>>> import numpy as np
>>> np.set_printoptions(precision=1, suppress=True, linewidth=160, floatmode="fixed")
>>> def rnd(a):
...     return np.round(a, 1) + 0
... 
>>> A = np.load("run16.npy")
>>> A
array([[ 2.0,  0.0, -1.0, -1.0],
       [-2.0, -2.0,  2.0,  0.0],
       [-2.0, -4.0,  3.0, -1.0],
       [ 2.0,  4.0, -2.0,  2.0]])
>>> def softmax(z):
...     e = np.exp(z - z.max(axis=-1, keepdims=True))
...     return e / e.sum(axis=-1, keepdims=True)
... 
>>> rnd(softmax(A[0]))
array([0.8, 0.1, 0.0, 0.0])
>>> rnd(softmax(A).sum(axis=1))
array([1.0, 1.0, 1.0, 1.0])
>>> S = A @ A.T / np.sqrt(4)
>>> rnd(softmax(S + np.triu(np.full(S.shape, -np.inf), 1)))
array([[1.0, 0.0, 0.0, 0.0],
       [0.0, 1.0, 0.0, 0.0],
       [0.0, 0.0, 1.0, 0.0],
       [0.0, 0.0, 0.0, 1.0]])
>>> A @ A
array([[ 4.0,  0.0, -3.0, -3.0],
       [-4.0, -4.0,  4.0,  0.0],
       [-4.0, -8.0,  5.0, -3.0],
       [ 4.0,  8.0, -4.0,  4.0]])
>>> np.allclose(A, A.T)
False
>>> Uu, sv, VT = np.linalg.svd(A)
>>> vecs = VT[:(sv > 1e-8).sum()]
>>> rng = np.random.default_rng(54)
>>> x0 = A[0] + 2 * A[3] + rng.integers(2) * np.eye(4)[2]
>>> x0
array([ 6.0,  8.0, -5.0,  3.0])
>>> rnd(np.linalg.norm(x0 - vecs.T @ vecs @ x0))
np.float64(0.0)
>>> np.linalg.matrix_rank(np.vstack([A, x0]))
np.int64(3)
>>> rnd(vecs.T @ vecs)
array([[ 1.0,  0.0,  0.0,  0.0],
       [ 0.0,  0.7, -0.3,  0.3],
       [ 0.0, -0.3,  0.7,  0.3],
       [ 0.0,  0.3,  0.3,  0.7]])
>>> Y = np.array([[7, 8, 4], [3, 6, 3]])
>>> basis = np.kron(Y, A)
>>> np.linalg.matrix_rank(basis)
np.int64(6)
>>> basis.shape
(8, 12)
>>> [round(float(x), 1) for x in np.linalg.svd(A, compute_uv=False)[:3]]
[8.3, 2.6, 0.8]
>>> Y = np.array([[2, 0, 0], [0, 0, -2], [2, 0, 2]])
>>> basis = np.array([[0]])
>>> arr = np.block([[Y, np.array([[1], [1], [-2]])], [np.zeros((1, 3)), basis]])
>>> arr
array([[ 2.0,  0.0,  0.0,  1.0],
       [ 0.0,  0.0, -2.0,  1.0],
       [ 2.0,  0.0,  2.0, -2.0],
       [ 0.0,  0.0,  0.0,  0.0]])
>>> Y = np.array([[0, 3, 3], [1, 1, 3], [1, 3, 1], [1, 0, 3]])
>>> np.linalg.matrix_rank(arr @ Y)
np.int64(3)
>>> np.einsum("ij->j", arr)
array([4.0, 0.0, 0.0, 0.0])
>>> np.einsum("ik,kj->ji", arr, Y)
array([[ 1.0, -1.0,  0.0,  0.0],
       [ 6.0, -6.0, 12.0,  0.0],
       [ 9.0,  1.0,  2.0,  0.0]])
